>>> import numpy as np
>>> np.set_printoptions(precision=1, suppress=True, linewidth=120, legacy="1.25")
>>> J = np.array([[-28.0, 21.0, 20.0, 8.0],
...     [-26.0, 17.0, 20.0, 6.0],
...     [-26.0, 21.0, 18.0, 8.0],
...     [18.0, -9.0, -16.0, -2.0]])
>>> J
array([[-28.,  21.,  20.,   8.],
       [-26.,  17.,  20.,   6.],
       [-26.,  21.,  18.,   8.],
       [ 18.,  -9., -16.,  -2.]])
>>> np.linalg.matrix_power(J, 3)
array([[-742.,  609.,  500.,  242.],
       [-734.,  593.,  500.,  234.],
       [-734.,  609.,  492.,  242.],
       [ 702., -561., -484., -218.]])
>>> np.round(np.sort(np.abs(np.linalg.eigvals(J))), 1) + 0
array([0., 2., 2., 5.])
>>> np.round(np.linalg.det(J), 1)
0.0
>>> np.allclose(J @ J.T, J.T @ J)
False
>>> round(float(np.abs(np.linalg.eigvals(J)).max()), 1)
5.0
>>> (J - J.T) / 2
array([[  0. ,  23.5,  23. ,  -5. ],
       [-23.5,   0. ,  -0.5,   7.5],
       [-23. ,   0.5,   0. ,  12. ],
       [  5. ,  -7.5, -12. ,   0. ]])
>>> np.allclose(J, J.T)
False
>>> Uu, sv, Vh = np.linalg.svd(J, full_matrices=False)
>>> round(np.sqrt((sv ** 2).sum()), 1), round(float(np.linalg.norm(J)), 1)
(72.5, 72.5)
>>> np.allclose(Uu * sv @ Vh, J)
True
>>> np.round(Uu.T @ Uu, 1) + 0
array([[1., 0., 0., 0.],
       [0., 1., 0., 0.],
       [0., 0., 1., 0.],
       [0., 0., 0., 1.]])
>>> Uu.shape, sv.shape, Vh.shape
((4, 4), (4,), (4, 4))
>>> np.abs(Vh[0])
array([0.7, 0.5, 0.5, 0.2])
>>> arr = np.loadtxt("data.csv", delimiter=",")
>>> arr
array([[ -2.,  -1.,   0.,   1.,   2.,   3.,   4.,   5.,   6.,   7.],
       [  8.,   9.,  10.,  11.,  12.,  13.,  14.,  15.,  16.,  17.],
       [ 18.,  19.,  20.,  21.,  22.,  23.,  24.,  25.,  26.,  27.],
       [ 28.,  29.,  30.,  31.,  32.,  33.,  34.,  35.,  36.,  37.],
       [ 38.,  39.,  40.,  41.,  42.,  43.,  44.,  45.,  46.,  47.],
       [ 48.,  49.,  50.,  51.,  52.,  53.,  54.,  55.,  56.,  57.],
       [ 58.,  59.,  60.,  61.,  62.,  63.,  64.,  65.,  66.,  67.],
       [ 68.,  69.,  70.,  71.,  72.,  73.,  74.,  75.,  76.,  77.],
       [ 78.,  79.,  80.,  81.,  82.,  83.,  84.,  85.,  86.,  87.],
       [ 88.,  89.,  90.,  91.,  92.,  93.,  94.,  95.,  96.,  97.],
       [ 98.,  99., 100., 101., 102., 103., 104., 105., 106., 107.],
       [108., 109., 110., 111., 112., 113., 114., 115., 116., 117.],
       [118., 119., 120., 121., 122., 123., 124., 125., 126., 127.]])
>>> # rows and columns are dependent
>>> Y = np.array([[1, 2, 0],
...     [-1, 3, 2],
...     [-2, 1, 1],
...     [3, -1, 0],
...     [-3, -2, 1],
...     [1, 0, -3],
...     [-3, 3, -3],
...     [0, 1, 3],
...     [2, -2, 3],
...     [-1, 1, 0]])
>>> np.einsum("ik,kj->ji", arr, Y)
array([[  -8.,  -38.,  -68.,  -98., -128., -158., -188., -218., -248., -278., -308., -338., -368.],
       [   0.,   60.,  120.,  180.,  240.,  300.,  360.,  420.,  480.,  540.,  600.,  660.,  720.],
       [  12.,   52.,   92.,  132.,  172.,  212.,  252.,  292.,  332.,  372.,  412.,  452.,  492.]])
>>> np.vstack([arr, Y.T]).shape
(16, 10)
>>> np.linalg.matrix_rank(np.vstack([arr, Y.T]))
5
>>> np.einsum("ik,kj->ij", arr, Y)
array([[  -8.,    0.,   12.],
       [ -38.,   60.,   52.],
       [ -68.,  120.,   92.],
       [ -98.,  180.,  132.],
       [-128.,  240.,  172.],
       [-158.,  300.,  212.],
       [-188.,  360.,  252.],
       [-218.,  420.,  292.],
       [-248.,  480.,  332.],
       [-278.,  540.,  372.],
       [-308.,  600.,  412.],
       [-338.,  660.,  452.],
       [-368.,  720.,  492.]])
>>> Y.T @ arr.T
array([[  -8.,  -38.,  -68.,  -98., -128., -158., -188., -218., -248., -278., -308., -338., -368.],
       [   0.,   60.,  120.,  180.,  240.,  300.,  360.,  420.,  480.,  540.,  600.,  660.,  720.],
       [  12.,   52.,   92.,  132.,  172.,  212.,  252.,  292.,  332.,  372.,  412.,  452.,  492.]])
>>> np.einsum("ij,ij->i", arr, arr)
array([   145.,   1645.,   5145.,  10645.,  18145.,  27645.,  39145.,  52645.,  68145.,  85645., 105145., 126645.,
       150145.])
>>> np.linalg.matrix_rank(arr, rtol=0.1)
1
>>> np.round(np.linalg.norm(arr, 2) / np.linalg.norm(arr), 1)
1.0
>>> np.argsort(-np.linalg.norm(arr, axis=0).round(6), kind="stable")[:3]
array([9, 8, 7])
>>> def softmax(z):
...     e = np.exp(z - z.max(axis=-1, keepdims=True))
...     return e / e.sum(axis=-1, keepdims=True)
... 
>>> softmax(arr).sum(axis=1)
array([1., 1., 1., 1., 1., 1., 1., 1., 1., 1., 1., 1., 1.])
>>> np.round(softmax(arr[3]), 1) + 0
array([0. , 0. , 0. , 0. , 0. , 0. , 0. , 0.1, 0.2, 0.6])
>>> np.round(softmax(arr[3] + -2), 1) + 0
array([0. , 0. , 0. , 0. , 0. , 0. , 0. , 0.1, 0.2, 0.6])
>>> S = arr @ arr.T / np.sqrt(10)
>>> softmax(S)[3] @ arr
array([118., 119., 120., 121., 122., 123., 124., 125., 126., 127.])
>>> Uu, sv, Vh = np.linalg.svd(arr)
>>> sv.round(1) + 0
array([831. ,  16.8,   0. ,   0. ,   0. ,   0. ,   0. ,   0. ,   0. ,   0. ])
>>> Y = Uu[:, :2] @ np.diag(sv[:2]) @ Vh[:2]
>>> np.linalg.matrix_rank(arr, rtol=0.05)
1
>>> round(np.abs(arr - Y).max(), 1)
0.0
>>> Y.round(1) + 0
array([[ -2.,  -1.,   0.,   1.,   2.,   3.,   4.,   5.,   6.,   7.],
       [  8.,   9.,  10.,  11.,  12.,  13.,  14.,  15.,  16.,  17.],
       [ 18.,  19.,  20.,  21.,  22.,  23.,  24.,  25.,  26.,  27.],
       [ 28.,  29.,  30.,  31.,  32.,  33.,  34.,  35.,  36.,  37.],
       [ 38.,  39.,  40.,  41.,  42.,  43.,  44.,  45.,  46.,  47.],
       [ 48.,  49.,  50.,  51.,  52.,  53.,  54.,  55.,  56.,  57.],
       [ 58.,  59.,  60.,  61.,  62.,  63.,  64.,  65.,  66.,  67.],
       [ 68.,  69.,  70.,  71.,  72.,  73.,  74.,  75.,  76.,  77.],
       [ 78.,  79.,  80.,  81.,  82.,  83.,  84.,  85.,  86.,  87.],
       [ 88.,  89.,  90.,  91.,  92.,  93.,  94.,  95.,  96.,  97.],
       [ 98.,  99., 100., 101., 102., 103., 104., 105., 106., 107.],
       [108., 109., 110., 111., 112., 113., 114., 115., 116., 117.],
       [118., 119., 120., 121., 122., 123., 124., 125., 126., 127.]])
>>> f, r1 = arr[12], arr[10]
>>> f @ r1
125645.0
>>> f @ f
150145.0
>>> p = (f @ r1) / (f @ f) * f
>>> p
array([ 98.7,  99.6, 100.4, 101.3, 102.1, 102.9, 103.8, 104.6, 105.4, 106.3])
>>> np.outer(f, r1)
array([[11564., 11682., 11800., 11918., 12036., 12154., 12272., 12390., 12508., 12626.],
       [11662., 11781., 11900., 12019., 12138., 12257., 12376., 12495., 12614., 12733.],
       [11760., 11880., 12000., 12120., 12240., 12360., 12480., 12600., 12720., 12840.],
       [11858., 11979., 12100., 12221., 12342., 12463., 12584., 12705., 12826., 12947.],
       [11956., 12078., 12200., 12322., 12444., 12566., 12688., 12810., 12932., 13054.],
       [12054., 12177., 12300., 12423., 12546., 12669., 12792., 12915., 13038., 13161.],
       [12152., 12276., 12400., 12524., 12648., 12772., 12896., 13020., 13144., 13268.],
       [12250., 12375., 12500., 12625., 12750., 12875., 13000., 13125., 13250., 13375.],
       [12348., 12474., 12600., 12726., 12852., 12978., 13104., 13230., 13356., 13482.],
       [12446., 12573., 12700., 12827., 12954., 13081., 13208., 13335., 13462., 13589.]])
>>> r1 - p
array([-0.7, -0.6, -0.4, -0.3, -0.1,  0.1,  0.2,  0.4,  0.6,  0.7])
>>> round(float(np.linalg.norm(f + r1) ** 2 + np.linalg.norm(f - r1) ** 2), 1)
510580.0
>>> np.linalg.matrix_rank(np.outer(f, r1))
1
>>> F = np.load("layer6.npy")
>>> F
array([[16.8, 15.2, 15.4, 23.8],
       [16.7, 18.8, 12.3, 19.7],
       [19. , 16.8, 16.4, 19.7],
       [ 8.6,  6.2,  8.1,  9.8],
       [ 8.8,  7.7,  9.7, 19. ],
       [ 6.9,  5.2,  8. , 12.2],
       [16.9, 15.2, 13.6, 15.7],
       [18.1, 20.8, 10.3, 12.6],
       [19.7, 17.7, 17.8, 26.1]])
>>> Y = F / np.sqrt((F ** 2).mean(axis=1, keepdims=True))
>>> np.linalg.norm(Y, axis=1)
array([2., 2., 2., 2., 2., 2., 2., 2., 2.])
>>> np.linalg.matrix_rank(Y) == np.linalg.matrix_rank(F)
True
>>> f = np.array([2, 3, 3])
>>> np.polyval(f, F[8])
array([ 836.9,  685.5,  690.3, 1447.9])
>>> O, Rm = np.linalg.qr(F)
>>> np.allclose(Rm.T @ Rm, F.T @ F)
True
>>> Rm
array([[-46. , -44. , -38.1, -53.1],
       [  0. ,  -5.5,   5.6,   7.4],
       [  0. ,   0. ,   3.2,  12.3],
       [  0. ,   0. ,   0. ,  -3.3]])
>>> O
array([[-0.4,  0.2,  0.2, -0.3],
       [-0.4, -0.5,  0.4,  0.3],
       [-0.4,  0.2, -0.2,  0.5],
       [-0.2,  0.4, -0.3, -0.3],
       [-0.2,  0.1,  0.5, -0.5],
       [-0.1,  0.2,  0.3,  0.4],
       [-0.4,  0.2, -0.4,  0.1],
       [-0.4, -0.6, -0.4, -0.2],
       [-0.4,  0.2,  0.1, -0.1]])
>>> np.round(abs(Rm[0, 0]), 1), round(float(np.linalg.norm(F[:, 0])), 1)
(46.0, 46.0)
>>> P = O @ np.linalg.solve(O.T @ O, O.T)
>>> np.diag(P)
array([0.3, 0.6, 0.5, 0.4, 0.6, 0.4, 0.3, 0.7, 0.2])
>>> np.trace(P)
4.0
>>> P @ O[:, 3]
array([-0.3,  0.3,  0.5, -0.3, -0.5,  0.4,  0.1, -0.2, -0.1])
>>> P.round(1) + 0
array([[ 0.3,  0.1,  0. ,  0.2,  0.3,  0. ,  0.1,  0. ,  0.2],
       [ 0.1,  0.6,  0.1, -0.3,  0.1,  0.2, -0.1,  0.2,  0.1],
       [ 0. ,  0.1,  0.5,  0.1, -0.2,  0.3,  0.3,  0. ,  0.2],
       [ 0.2, -0.3,  0.1,  0.4,  0.1, -0.1,  0.2,  0. ,  0.1],
       [ 0.3,  0.1, -0.2,  0.1,  0.6,  0. , -0.1, -0.1,  0.2],
       [ 0. ,  0.2,  0.3, -0.1,  0. ,  0.4,  0. , -0.3,  0.1],
       [ 0.1, -0.1,  0.3,  0.2, -0.1,  0. ,  0.3,  0.2,  0.1],
       [ 0. ,  0.2,  0. ,  0. , -0.1, -0.3,  0.2,  0.7,  0. ],
       [ 0.2,  0.1,  0.2,  0.1,  0.2,  0.1,  0.1,  0. ,  0.2]])
>>> A = np.load("arr.npy")
>>> A.round(1) + 0
array([[-20.2,  20. ,  -5.5,   9.1,  -7.2,  19.8, -22. ,  -0.3,  12.9,   0.1,  -5.6,  20.2],
       [-18. ,  17.7,  -4.8,   8.1,  -6.2,  17.2, -19.6,  -0.7,  11.6,   0.2,  -5.1,  18. ],
       [-16.6,  16.2,  -4.5,   7.4,  -5.6,  15.6, -18.1,  -1. ,  10.7,   0.3,  -4.8,  16.6],
       [-13.6,  12.9,  -3.6,   5.9,  -4.2,  12. , -14.7,  -1.4,   8.9,   0.4,  -4.1,  13.6],
       [-11.3,  10.3,  -2.9,   4.7,  -3.1,   9.2, -12.2,  -1.7,   7.5,   0.4,  -3.6,  11.3],
       [ -8.8,   7.4,  -2.2,   3.4,  -2. ,   6.3,  -9.3,  -2. ,   5.9,   0.3,  -3.1,   8.8],
       [ -7.5,   6. ,  -1.9,   2.8,  -1.4,   4.8,  -7.9,  -2.1,   5.1,   0.3,  -2.8,   7.5],
       [ -4. ,   2. ,  -1. ,   1. ,   0. ,   1. ,  -4. ,  -2. ,   3. ,   0. ,  -2. ,   4. ],
       [ -3.5,   1.4,  -0.9,   0.7,   0.2,   0.5,  -3.4,  -1.9,   2.7,  -0.1,  -1.9,   3.5],
       [ -1.9,  -0.1,  -0.5,   0.1,   0.6,  -0.7,  -1.7,  -1.5,   1.7,  -0.3,  -1.4,   1.9],
       [ -1.6,  -0.3,  -0.4,  -0.1,   0.6,  -0.8,  -1.4,  -1.3,   1.5,  -0.3,  -1.3,   1.6],
       [ -1.2,  -0.6,  -0.3,  -0.2,   0.6,  -0.9,  -1. ,  -1. ,   1.1,  -0.4,  -1.1,   1.2],
       [ -1.1,  -0.6,  -0.3,  -0.2,   0.6,  -0.9,  -0.8,  -0.9,   1. ,  -0.4,  -1. ,   1.1],
       [ -1. ,  -0.6,  -0.3,  -0.2,   0.5,  -0.8,  -0.7,  -0.8,   0.9,  -0.4,  -0.9,   1. ],
       [ -0.8,  -0.6,  -0.2,  -0.2,   0.5,  -0.7,  -0.6,  -0.7,   0.8,  -0.4,  -0.8,   0.8],
       [ -0.2,  -0.2,  -0.1,  -0.1,   0.1,  -0.2,  -0.1,  -0.2,   0.2,  -0.1,  -0.2,   0.2],
       [  0. ,   0. ,   0. ,   0. ,   0. ,   0. ,   0. ,   0. ,   0. ,   0. ,   0. ,   0. ],
       [  0.3,   0.3,   0.1,   0.1,  -0.2,   0.3,   0.2,   0.2,  -0.3,   0.2,   0.3,  -0.3],
       [  0.5,   0.5,   0.2,   0.2,  -0.3,   0.5,   0.4,   0.3,  -0.5,   0.4,   0.5,  -0.5],
       [  2.2,   1.9,   0.8,   0.6,  -1.1,   1.3,   1.5,   0.6,  -2.1,   1.8,   2. ,  -2.2],
       [  2.6,   2.1,   0.9,   0.7,  -1.2,   1.4,   1.8,   0.6,  -2.4,   2. ,   2.3,  -2.6],
       [ 11.8,   4.5,   4.4,   0.9,  -2.1,  -0.2,   9.1,  -0.8, -10. ,   8.5,   8.3, -11.8],
       [ 22.3,   4.3,   8.3,   0.1,  -1.7,  -5. ,  18.1,  -3.5, -18.2,  15. ,  14.1, -22.3],
       [ 26.5,   3.8,   9.8,  -0.4,  -1.3,  -7.3,  21.8,  -4.7, -21.4,  17.5,  16.3, -26.5],
       [ 37.6,   2.1,  13.9,  -1.9,   0. , -13.8,  31.7,  -7.9, -29.7,  23.8,  21.8, -37.6]])
>>> # rank 3
>>> Xc = A - A.mean(axis=0)
>>> Uu, sv, Vh = np.linalg.svd(Xc, full_matrices=False)
>>> np.round((sv ** 2).sum() ** 2 / (sv ** 4).sum(), 1)
1.2
>>> np.searchsorted(np.cumsum(sv ** 2) / (sv ** 2).sum(), 0.9) + 1
1
>>> sv.round(1) + 0
array([135.2,  38.4,   7.7,   0. ,   0. ,   0. ,   0. ,   0. ,   0. ,   0. ,   0. ,   0. ])
>>> np.round(Xc.mean(axis=0), 1) + 0
array([0., 0., 0., 0., 0., 0., 0., 0., 0., 0., 0., 0.])
>>> np.abs(Uu[:, 0]).argmax()
24
>>> np.linalg.matrix_rank(Xc)
3
